% python3 -q
>>> import numpy as np
>>> import numpy.linalg as la
>>> np.set_printoptions(precision=1, suppress=True, linewidth=140)
>>> X = np.load("test2.npy")
>>> print(X)
[[ 11.7  -3.9  -0.9  -6.1   5.5  -1.5   3.3   0.6   5.9]
 [  3.   -5.6  -2.6  -8.8  -2.6  -5.7  -4.5  -9.5  -0.7]
 [  6.8  -7.3  -4.3  -7.4   3.5   0.1   5.   -4.1   1.1]
 [ 11.9   0.3   3.3  -6.5   8.   -1.4   3.2   2.4   7.9]
 [  4.7  -3.4  -0.4  -8.5  -1.6  -6.5  -5.5  -7.6   1.4]
 [  3.8  -9.7  -6.7  -8.1  -2.9  -4.   -1.6  -9.6  -2. ]
 [  3.1  -6.8  -3.8  -8.7  -5.5  -8.   -7.8 -11.   -1.2]
 [  9.5  -6.5  -3.5  -6.6  -1.   -5.8  -3.4  -4.4   3.3]
 [  7.  -10.9  -7.9  -6.9  -5.6  -7.1  -5.7  -8.9  -0.4]
 [  4.1  -2.3   0.7  -8.8  -1.5  -6.8  -6.2  -7.9   1.5]
 [  5.7  -4.7  -1.7  -8.   -1.7  -6.2  -4.8  -7.2   1.5]
 [  7.7 -11.3  -8.3  -6.6  -0.7  -2.3   1.8  -6.1  -0.1]
 [ 11.4  -7.2  -4.2  -5.8   0.4  -4.7  -1.5  -2.6   4.2]
 [  4.6  -5.1  -2.1  -8.3  -0.4  -4.3  -2.1  -7.2   0.6]
 [ 11.3 -11.4  -8.4  -5.4   2.8   0.1   6.   -1.9   2.3]
 [ 10.1  -7.7  -4.7  -6.2  -1.6  -5.9  -3.5  -4.5   3.1]
 [  6.3 -10.7  -7.7  -7.2  -3.9  -5.3  -3.1  -8.5  -0.8]
 [ 11.3  -7.6  -4.6  -5.8   2.2  -2.6   1.6  -1.8   4. ]
 [ 12.8  -6.4  -3.4  -5.5   4.3  -1.6   3.3   0.4   5.5]
 [  9.9  -8.9  -5.9  -6.2   2.4  -1.2   3.6  -2.8   2.4]
 [  3.7 -13.4 -10.4  -7.7  -5.4  -4.4  -2.  -11.3  -3.7]
 [ 11.7  -6.   -3.   -5.9   3.5  -2.3   2.2  -0.7   4.9]
 [ 18.6  -9.6  -6.6  -3.2   3.7  -2.4   3.4   3.6   7.9]
 [ 15.   -7.5  -4.5  -4.6   5.9  -0.1   6.    2.6   6.5]
 [ 13.9  -4.1  -1.1  -5.4   4.9  -2.7   1.7   1.7   7.2]
 [  9.2  -6.3  -3.3  -6.7   2.1  -2.6   1.2  -3.    3.1]
 [  5.1  -8.8  -5.8  -7.7  -1.7  -3.7  -1.   -8.   -0.7]
 [  8.5 -10.4  -7.4  -6.5  -3.4  -5.7  -3.3  -6.7   0.8]
 [ 14.8  -8.2  -5.2  -4.6   4.8  -0.8   5.    1.8   6. ]
 [  8.7  -8.6  -5.6  -6.6   2.1  -1.2   3.3  -3.7   1.7]
 [ 11.4  -8.8  -5.8  -5.7   0.1  -4.1  -0.4  -2.9   3.4]
 [  8.4  -6.5  -3.5  -6.9   2.7  -1.7   2.5  -3.3   2.5]
 [  4.4  -9.3  -6.3  -8.   -3.5  -5.   -2.9  -9.4  -1.5]]
>>> # null space of dimension 5
>>> Xs = X - X.mean(axis=0)
>>> left, sigma, vt = la.svd(Xs, full_matrices=False)
>>> print(np.round(Xs.mean(axis=0), 1) + 0)
[0. 0. 0. 0. 0. 0. 0. 0. 0.]
>>> print(sigma.round(1) + 0)
[46.6 25.  15.5  0.   0.   0.   0.   0.   0. ]
